In [1]: import numpy as np

In [2]: import numpy.linalg as la

In [3]: np.set_printoptions(precision=2, suppress=True, linewidth=200, sign=" ")

In [4]: K = np.load("block3.npy")

In [5]: K
Out[5]: 
array([[ 1,  0,  0,  0,  0,  0,  0,  0],
       [ 2,  2,  0,  0,  0,  0,  0,  0],
       [ 7,  9,  1,  0,  0,  0,  0,  0],
       [ 5,  2,  5,  9,  0,  0,  0,  0],
       [ 3,  3,  9,  9,  3,  0,  0,  0],
       [ 8,  4,  1,  9,  3,  7,  0,  0],
       [ 5,  0,  5,  2,  8,  0,  1,  0],
       [ 0,  7,  6,  8,  9,  8,  6,  3]])

In [6]: la.matrix_rank(K, rtol=0.1)
Out[6]: np.int64(5)

In [7]: th = np.radians(45)

In [8]: Rm = np.eye(8)

In [9]: Rm[0, 0] = Rm[6, 6] = np.cos(th)

In [10]: Rm[0, 6], Rm[6, 0] = -np.sin(th), np.sin(th)

In [11]: Rm
Out[11]: 
array([[ 0.71,  0.  ,  0.  ,  0.  ,  0.  ,  0.  , -0.71,  0.  ],
       [ 0.  ,  1.  ,  0.  ,  0.  ,  0.  ,  0.  ,  0.  ,  0.  ],
       [ 0.  ,  0.  ,  1.  ,  0.  ,  0.  ,  0.  ,  0.  ,  0.  ],
       [ 0.  ,  0.  ,  0.  ,  1.  ,  0.  ,  0.  ,  0.  ,  0.  ],
       [ 0.  ,  0.  ,  0.  ,  0.  ,  1.  ,  0.  ,  0.  ,  0.  ],
       [ 0.  ,  0.  ,  0.  ,  0.  ,  0.  ,  1.  ,  0.  ,  0.  ],
       [ 0.71,  0.  ,  0.  ,  0.  ,  0.  ,  0.  ,  0.71,  0.  ],
       [ 0.  ,  0.  ,  0.  ,  0.  ,  0.  ,  0.  ,  0.  ,  1.  ]])

In [12]: out = K @ Rm.T

In [13]: la.svd(K, compute_uv=False), la.svd(out, compute_uv=False)
Out[13]: 
(array([ 27.95,  11.78,  10.31,   8.19,   6.83,   1.52,   0.26,   0.02]),
 array([ 27.95,  11.78,  10.31,   8.19,   6.83,   1.52,   0.26,   0.02]))

In [14]: round(float(la.det(Rm)), 2), round(np.trace(Rm), 2)
Out[14]: (1.0, np.float64(7.41))

In [15]: rng = np.random.default_rng(32762)

In [16]: arr = rng.normal(size=(38, 12)) + 5 * np.array([-3, 0, 0, -2, -1, 1, 1, -1, -1, -1, 2, 3])

In [17]: arr
Out[17]: 
array([[-13.26,  -0.19,   1.34, -11.36,  -4.77,   5.66,   6.66,  -4.04,  -5.56,  -5.05,  10.21,  15.36],
       [-14.  ,   1.46,  -1.72,  -9.45,  -6.34,   4.67,   3.65,  -3.08,  -4.91,  -6.14,  10.76,  15.27],
       [-15.86,   0.78,  -0.28,  -7.97,  -5.04,   4.86,   3.77,  -4.97,  -4.48,  -5.67,  10.38,  14.45],
       [-13.19,  -1.43,  -2.15,  -9.15,  -5.47,   6.48,   6.15,  -4.1 ,  -5.74,  -5.82,   9.38,  14.61],
       [-14.4 ,   0.11,   1.89, -10.68,  -4.78,   6.43,   5.31,  -3.49,  -5.03,  -6.63,  10.31,  17.3 ],
       [-14.89,   0.64,   0.61, -10.88,  -5.65,   4.94,   7.71,  -4.97,  -6.67,  -4.37,   9.05,  14.7 ],
       [-15.41,   0.97,   0.82, -11.33,  -5.89,   4.42,   3.1 ,  -4.64,  -4.4 ,  -5.18,  11.38,  14.39],
       [-13.3 ,  -0.13,  -1.57,  -9.17,  -5.46,   3.89,   6.01,  -5.15,  -4.73,  -5.94,   8.84,  16.16],
       [-14.86,   0.77,   0.72, -10.21,  -4.22,   4.67,   4.66,  -5.43,  -5.49,  -6.06,   9.81,  14.97],
       [-13.12,   0.24,   0.27,  -9.34,  -3.9 ,   4.91,   4.31,  -2.95,  -4.72,  -6.82,   9.5 ,  17.13],
       [-14.34,  -0.49,   0.91,  -9.53,  -3.64,   3.34,   5.82,  -3.86,  -5.97,  -6.25,  11.53,  16.98],
       [-14.94,  -0.61,   1.23, -11.09,  -4.98,   4.73,   5.32,  -5.04,  -6.24,  -4.4 ,  11.84,  13.52],
       [-12.48,  -0.1 ,   0.2 , -10.18,  -6.34,   5.7 ,   4.94,  -6.31,  -4.54,  -4.98,   8.64,  14.79],
       [-15.48,   0.94,   1.08,  -9.34,  -5.92,   5.53,   5.06,  -6.32,  -4.16,  -5.18,  10.69,  15.13],
       [-15.74,   1.54,   0.85,  -8.83,  -5.2 ,   5.7 ,   5.72,  -7.09,  -3.35,  -6.2 ,   9.85,  15.93],
       [-14.92,   1.34,  -1.19,  -9.34,  -4.43,   3.82,   4.39,  -6.09,  -6.23,  -3.85,  12.03,  15.97],
       [-15.73,  -1.79,  -0.04,  -8.3 ,  -5.32,   4.7 ,   5.34,  -2.86,  -3.56,  -5.73,   8.74,  15.03],
       [-15.27,  -0.49,  -1.74,  -8.27,  -5.95,   3.03,   5.68,  -3.69,  -4.84,  -5.82,   9.99,  14.43],
       [-14.26,  -0.41,  -0.15,  -8.97,  -4.93,   4.68,   5.97,  -4.92,  -5.37,  -6.83,   8.41,  14.9 ],
       [-15.21,  -0.88,   0.66, -10.  ,  -5.25,   4.12,   5.76,  -5.75,  -5.14,  -6.75,  10.72,  16.42],
       [-14.81,  -0.53,  -0.16, -10.56,  -6.31,   4.66,   5.16,  -4.9 ,  -4.02,  -4.53,   9.16,  17.28],
       [-13.95,  -2.1 ,  -0.3 , -11.14,  -4.51,   8.35,   4.14,  -5.1 ,  -4.1 ,  -5.1 ,  10.35,  15.38],
       [-14.96,  -0.85,   0.63,  -9.01,  -5.1 ,   5.69,   5.08,  -5.83,  -5.01,  -5.63,  10.65,  15.7 ],
       [-16.04,  -1.6 ,  -1.03,  -7.98,  -5.82,   5.42,   6.14,  -5.17,  -4.13,  -5.68,  11.51,  15.16],
       [-15.87,   0.92,  -0.46, -10.48,  -3.71,   4.37,   3.56,  -6.92,  -5.56,  -3.1 ,  11.11,  15.45],
       [-16.16,  -1.11,  -0.27, -10.08,  -4.15,   6.33,   4.32,  -6.49,  -5.27,  -5.49,  10.16,  13.01],
       [-14.7 ,  -0.47,   0.84, -10.62,  -4.75,   5.05,   3.47,  -5.48,  -6.02,  -5.31,  10.82,  14.8 ],
       [-14.87,  -0.4 ,  -2.39, -10.37,  -6.29,   5.39,   5.88,  -5.69,  -4.44,  -4.76,   9.37,  15.81],
       [-13.4 ,  -1.52,  -0.03,  -9.49,  -5.1 ,   4.  ,   5.94,  -4.7 ,  -5.9 ,  -5.26,   9.86,  15.63],
       [-14.41,  -0.1 ,   0.71,  -9.66,  -5.45,   5.28,   4.46,  -4.12,  -3.49,  -6.09,  10.74,  14.87],
       [-15.67,  -0.04,   0.06, -10.34,  -4.29,   5.02,   5.64,  -5.07,  -4.69,  -4.82,  11.7 ,  14.76],
       [-15.35,  -1.6 ,   0.36, -10.14,  -5.07,   5.19,   6.42,  -5.87,  -5.19,  -3.56,  11.96,  16.37],
       [-15.79,   0.2 ,  -0.84,  -9.35,  -4.72,   4.86,   5.51,  -3.34,  -4.54,  -4.73,  10.16,  14.44],
       [-14.48,   0.1 ,  -1.1 , -11.33,  -3.63,   3.57,   5.97,  -5.89,  -5.51,  -6.73,  10.24,  14.87],
       [-16.49,   0.56,   0.25, -10.72,  -6.75,   4.39,   3.82,  -5.67,  -7.22,  -6.01,   9.05,  14.22],
       [-15.75,  -0.19,  -0.79,  -9.1 ,  -6.18,   6.51,   4.02,  -5.36,  -5.23,  -4.34,  11.08,  14.57],
       [-16.03,  -0.05,   0.06, -11.07,  -5.42,   6.67,   3.82,  -6.75,  -5.51,  -4.04,   9.59,  13.99],
       [-15.23,   1.01,   1.53,  -9.73,  -4.25,   4.62,   5.23,  -6.33,  -4.76,  -5.33,   9.92,  15.11]])

In [18]: Uu, sv, VT = la.svd(arr, full_matrices=False)

In [19]: np.abs(Uu[:, 0]).round(6).argmax()
Out[19]: np.int64(31)

In [20]: round(float(np.sqrt((sv ** 2).sum())), 2), round(float(la.norm(arr)), 2)
Out[20]: (176.99, 176.99)

In [21]: np.sort(la.eigvals(K))
Out[21]: array([ 1.,  1.,  1.,  2.,  3.,  3.,  7.,  9.])

In [22]: Xs = (arr - arr.mean(axis=0)) / arr.std(axis=0)

In [23]: Xs.std(axis=0)
Out[23]: array([ 1.,  1.,  1.,  1.,  1.,  1.,  1.,  1.,  1.,  1.,  1.,  1.])

In [24]: np.argwhere(np.abs(Xs) > 2)
Out[24]: 
array([[  2,   3],
       [  3,   2],
       [  4,  11],
       [  5,   6],
       [ 12,   0],
       [ 16,   7],
       [ 20,  11],
       [ 21,   1],
       [ 21,   5],
       [ 24,   9],
       [ 25,  11],
       [ 27,   2],
       [ 34,   8]])

In [25]: b = la.lstsq(np.delete(Xs, 0, axis=1), Xs[:, 0])[0]

In [26]: np.abs(b).argmax()
Out[26]: np.int64(10)

In [27]: round(1 - np.var(Xs[:, 0] - np.delete(Xs, 0, axis=1) @ b), 2)
Out[27]: np.float64(0.4)

In [28]: Xs = arr - arr.mean(axis=0)

In [29]: Uu, sv, VT = la.svd(Xs, full_matrices=False)

In [30]: np.searchsorted(np.cumsum(sv ** 2) / (sv ** 2).sum(), 0.9) + 1
Out[30]: np.int64(9)

In [31]: sv
Out[31]: array([ 9.43,  7.59,  7.29,  6.65,  6.32,  6.  ,  5.53,  4.79,  3.92,  3.64,  3.46,  3.39])

In [32]: np.abs(VT[0]).argmax()
Out[32]: np.int64(7)

In [33]: round(float((sv ** 2).sum() ** 2 / (sv ** 4).sum()), 2)
Out[33]: 8.61

In [34]: np.abs(VT[-1])
Out[34]: array([ 0.39,  0.29,  0.34,  0.22,  0.05,  0.41,  0.23,  0.08,  0.29,  0.44,  0.17,  0.25])

In [35]: np.round(Xs.mean(axis=0), 2) + 0
Out[35]: array([ 0.,  0.,  0.,  0.,  0.,  0.,  0.,  0.,  0.,  0.,  0.,  0.])

In [36]: out = np.c_[arr[:, :4] @ np.array([[0, -1, 3, 3], [1, -3, -2, -2], [-2, -1, -2, -2], [-1, 1, 0, -1]]), np.array([-2, -3, 1, -3, 1, -1, 2, -3, -3, -1, -3, 2, 1, 2, 0, -1, -1, 3, 2, -1, 2, 0, 0, -2, 1, 1, 3, 1, -2, 3, -2, 1, 1, -2, 3, -2, 2, -3])]

In [37]: out
Out[37]: 
array([[  8.5 ,   1.13, -42.08, -30.72,  -2.  ],
       [ 14.36,   1.89, -41.47, -32.03,  -3.  ],
       [  9.31,   5.84, -48.59, -40.61,   1.  ],
       [ 12.01,  10.49, -32.4 , -23.25,  -3.  ],
       [  7.01,   1.5 , -47.2 , -36.51,   1.  ],
       [ 10.29,   1.48, -47.17, -36.29,  -1.  ],
       [ 10.66,   0.35, -49.81, -38.48,   2.  ],
       [ 12.18,   6.08, -36.51, -27.34,  -3.  ],
       [  9.54,   1.63, -47.57, -37.36,  -3.  ],
       [  9.05,   2.78, -40.36, -31.02,  -1.  ],
       [  7.22,   5.37, -43.84, -34.32,  -3.  ],
       [  8.02,   4.44, -46.06, -34.97,   2.  ],
       [  9.68,   2.38, -37.65, -27.46,   1.  ],
       [  8.13,   2.25, -50.47, -41.13,   2.  ],
       [  8.67,   1.44, -52.01, -43.17,   0.  ],
       [ 13.07,   2.76, -45.06, -35.72,  -1.  ],
       [  6.6 ,  12.83, -43.51, -35.22,  -1.  ],
       [ 11.27,  10.21, -41.35, -33.08,   3.  ],
       [  8.87,   6.67, -41.64, -32.67,   2.  ],
       [  7.81,   7.2 , -45.17, -35.17,  -1.  ],
       [ 10.33,   6.01, -43.06, -32.5 ,   2.  ],
       [  9.65,   9.42, -37.02, -25.88,   0.  ],
       [  6.91,   7.86, -44.46, -35.45,   0.  ],
       [  8.43,  13.89, -42.88, -34.9 ,  -2.  ],
       [ 12.32,   3.08, -48.54, -38.05,   1.  ],
       [  9.5 ,   9.67, -45.73, -35.65,   1.  ],
       [  8.46,   4.64, -44.87, -34.25,   3.  ],
       [ 14.75,   8.09, -39.03, -28.66,   1.  ],
       [  8.03,   8.49, -37.09, -27.6 ,  -2.  ],
       [  8.14,   4.34, -44.43, -34.77,   3.  ],
       [ 10.17,   5.39, -47.06, -36.72,  -2.  ],
       [  7.82,   9.66, -43.56, -33.41,   1.  ],
       [ 11.23,   6.7 , -46.07, -36.73,   1.  ],
       [ 13.64,   3.95, -41.44, -30.12,  -2.  ],
       [ 10.78,   3.85, -51.09, -40.37,   3.  ],
       [ 10.49,   8.01, -45.27, -36.17,  -2.  ],
       [ 10.89,   5.05, -48.11, -37.03,   2.  ],
       [  7.68,   0.95, -50.75, -41.02,  -3.  ]])

In [38]: la.matrix_rank(out)
Out[38]: np.int64(5)

In [39]: la.norm(la.qr(arr)[0].T @ out, axis=0) ** 2 / ((out ** 2).sum(axis=0) + 1e-12)
Out[39]: array([ 1.  ,  1.  ,  1.  ,  1.  ,  0.42])

In [40]: la.matrix_rank(np.c_[arr, out])
Out[40]: np.int64(13)
